$ ipython --no-banner

In [1]: import numpy as np

In [2]: np.set_printoptions(precision=1, suppress=True, linewidth=200, floatmode="fixed")

In [3]: m1 = np.load("x.npy")

In [4]: m1
Out[4]: 
array([[ 2,  3, -1, -1,  1,  1],
       [ 3,  0,  0,  1,  2, -2],
       [-1,  0,  2,  2,  3,  0],
       [-1,  1,  2,  4,  0, -2],
       [ 1,  2,  3,  0, -2, -4],
       [ 1, -2,  0, -2, -4,  4]])

In [5]: evals, V = np.linalg.eigh(m1)

In [6]: np.round(V.T @ V, 1) + 0
Out[6]: 
array([[1.0, 0.0, 0.0, 0.0, 0.0, 0.0],
       [0.0, 1.0, 0.0, 0.0, 0.0, 0.0],
       [0.0, 0.0, 1.0, 0.0, 0.0, 0.0],
       [0.0, 0.0, 0.0, 1.0, 0.0, 0.0],
       [0.0, 0.0, 0.0, 0.0, 1.0, 0.0],
       [0.0, 0.0, 0.0, 0.0, 0.0, 1.0]])

In [7]: (evals > 1e-8).sum(), (evals < -1e-8).sum()
Out[7]: (np.int64(4), np.int64(2))

In [8]: np.abs(V[:, -1]).round(6).argmax()
Out[8]: np.int64(5)

In [9]: np.round(np.abs(V[:, -1]), 1) + 0
Out[9]: array([0.0, 0.3, 0.3, 0.5, 0.4, 0.7])

In [10]: np.round(V @ np.diag(evals) @ V.T, 1) + 0
Out[10]: 
array([[ 2.0,  3.0, -1.0, -1.0,  1.0,  1.0],
       [ 3.0,  0.0,  0.0,  1.0,  2.0, -2.0],
       [-1.0,  0.0,  2.0,  2.0,  3.0,  0.0],
       [-1.0,  1.0,  2.0,  4.0,  0.0, -2.0],
       [ 1.0,  2.0,  3.0,  0.0, -2.0, -4.0],
       [ 1.0, -2.0,  0.0, -2.0, -4.0,  4.0]])

In [11]: evals
Out[11]: array([-5.6, -3.0,  2.0,  2.7,  5.1,  8.7])

In [12]: x = np.array([1, 2, -1, -2, -3, -1])

In [13]: y = m1 @ x

In [14]: coef, lr = np.zeros(6), 1 / np.linalg.norm(m1, 2) ** 2

In [15]: for i in range(8):
    ...:     coef -= lr * m1.T @ (m1 @ coef - y)
    ...:     if i % 2 == 0: print(i, round(np.linalg.norm(m1 @ coef - y), 1))
    ...: 
0 13.6
2 6.0
4 3.5
6 2.5

In [16]: coef
Out[16]: array([ 1.3,  1.6, -0.4, -2.1, -2.7, -0.8])
